$ python3 -q
>>> import numpy as np
>>> import numpy.linalg as la
>>> np.set_printoptions(suppress=True, linewidth=140)
>>> J = np.loadtxt("arr.csv", delimiter=",")
>>> print(J.round(3))
[[0.5   0.    0.    0.5   0.    0.    0.    0.    0.    0.    0.    0.    0.   ]
 [0.    0.2   0.    0.2   0.    0.2   0.    0.    0.    0.    0.2   0.    0.2  ]
 [0.25  0.    0.25  0.    0.    0.    0.25  0.    0.    0.    0.    0.    0.25 ]
 [0.    0.167 0.    0.167 0.167 0.167 0.    0.167 0.    0.167 0.    0.    0.   ]
 [0.    0.    0.167 0.    0.167 0.    0.167 0.    0.167 0.167 0.    0.167 0.   ]
 [0.2   0.    0.    0.2   0.    0.2   0.    0.    0.2   0.    0.    0.2   0.   ]
 [0.    0.125 0.    0.    0.    0.125 0.25  0.125 0.125 0.    0.    0.125 0.125]
 [0.    0.167 0.167 0.    0.167 0.    0.    0.167 0.    0.    0.167 0.    0.167]
 [0.    0.    0.    0.    0.    0.2   0.    0.2   0.2   0.2   0.    0.    0.2  ]
 [0.143 0.    0.143 0.    0.    0.    0.143 0.    0.143 0.143 0.143 0.143 0.   ]
 [0.    0.    0.167 0.167 0.167 0.167 0.    0.    0.167 0.    0.167 0.    0.   ]
 [0.    0.    0.    0.    0.25  0.    0.25  0.    0.    0.    0.    0.25  0.25 ]
 [0.    0.    0.    0.    0.25  0.    0.    0.25  0.    0.    0.    0.25  0.25 ]]
>>> # rows sum to 1
>>> x = np.array([0, 5, 0, 4, 4, 5, 3, 4, 4, 0, 5, 4, 5])
>>> np.sign((J @ x).round(6))
array([1., 1., 1., 1., 1., 1., 1., 1., 1., 1., 1., 1., 1.])
>>> (J @ x).argmax()
np.int64(1)
>>> np.round((J * x).sum(axis=1), 3)
array([2.   , 4.8  , 2.   , 3.667, 2.5  , 3.4  , 4.125, 3.833, 3.6  , 2.286, 3.667, 4.   , 4.25 ])
>>> print(np.round(J @ (2 * x), 3))
[4.    9.6   4.    7.333 5.    6.8   8.25  7.667 7.2   4.571 7.333 8.    8.5  ]
>>> np.round(np.einsum("ij,j->i", J, x), 3)
array([2.   , 4.8  , 2.   , 3.667, 2.5  , 3.4  , 4.125, 3.833, 3.6  , 2.286, 3.667, 4.   , 4.25 ])
>>> np.round(J @ x, 3)
array([2.   , 4.8  , 2.   , 3.667, 2.5  , 3.4  , 4.125, 3.833, 3.6  , 2.286, 3.667, 4.   , 4.25 ])
>>> K = np.load("block4.npy")
>>> K.round(3)
array([[ 0.529,  0.189, -0.115, -0.221, -0.281, -0.21 ,  0.034,  0.041, -0.161],
       [ 0.189,  0.84 , -0.08 ,  0.087, -0.025,  0.127,  0.012,  0.033,  0.258],
       [-0.115, -0.08 ,  0.257,  0.227, -0.064, -0.155,  0.277, -0.065,  0.103],
       [-0.221,  0.087,  0.227,  0.626, -0.114,  0.008,  0.078,  0.327,  0.014],
       [-0.281, -0.025, -0.064, -0.114,  0.378, -0.005, -0.239, -0.092,  0.27 ],
       [-0.21 ,  0.127, -0.155,  0.008, -0.005,  0.829,  0.051, -0.084, -0.219],
       [ 0.034,  0.012,  0.277,  0.078, -0.239,  0.051,  0.595, -0.311,  0.006],
       [ 0.041,  0.033, -0.065,  0.327, -0.092, -0.084, -0.311,  0.489, -0.154],
       [-0.161,  0.258,  0.103,  0.014,  0.27 , -0.219,  0.006, -0.154,  0.458]])
>>> r0 = np.array([2, 2])
>>> np.round(np.polyval(r0, K[5]), 3)
array([1.58 , 2.255, 1.69 , 2.017, 1.99 , 3.657, 2.103, 1.832, 1.562])
>>> print(np.round(np.convolve(K[5], r0), 3))
[-0.42  -0.165 -0.055 -0.293  0.007  1.647  1.76  -0.065 -0.606 -0.438]
>>> np.round(np.cross(K[5, :3], K[4, :3]), 3)
array([-0.012,  0.03 ,  0.041])
>>> r = la.matrix_rank(K)
>>> r
np.int64(5)
>>> ns = la.svd(K)[2][r:].T
>>> la.matrix_rank(K.T @ K), la.matrix_rank(K @ K.T)
(np.int64(5), np.int64(5))
>>> ns.shape
(9, 4)
>>> [int(la.matrix_rank(np.delete(K, i, axis=0))) for i in range(9)]
[5, 5, 5, 5, 5, 5, 5, 5, 5]
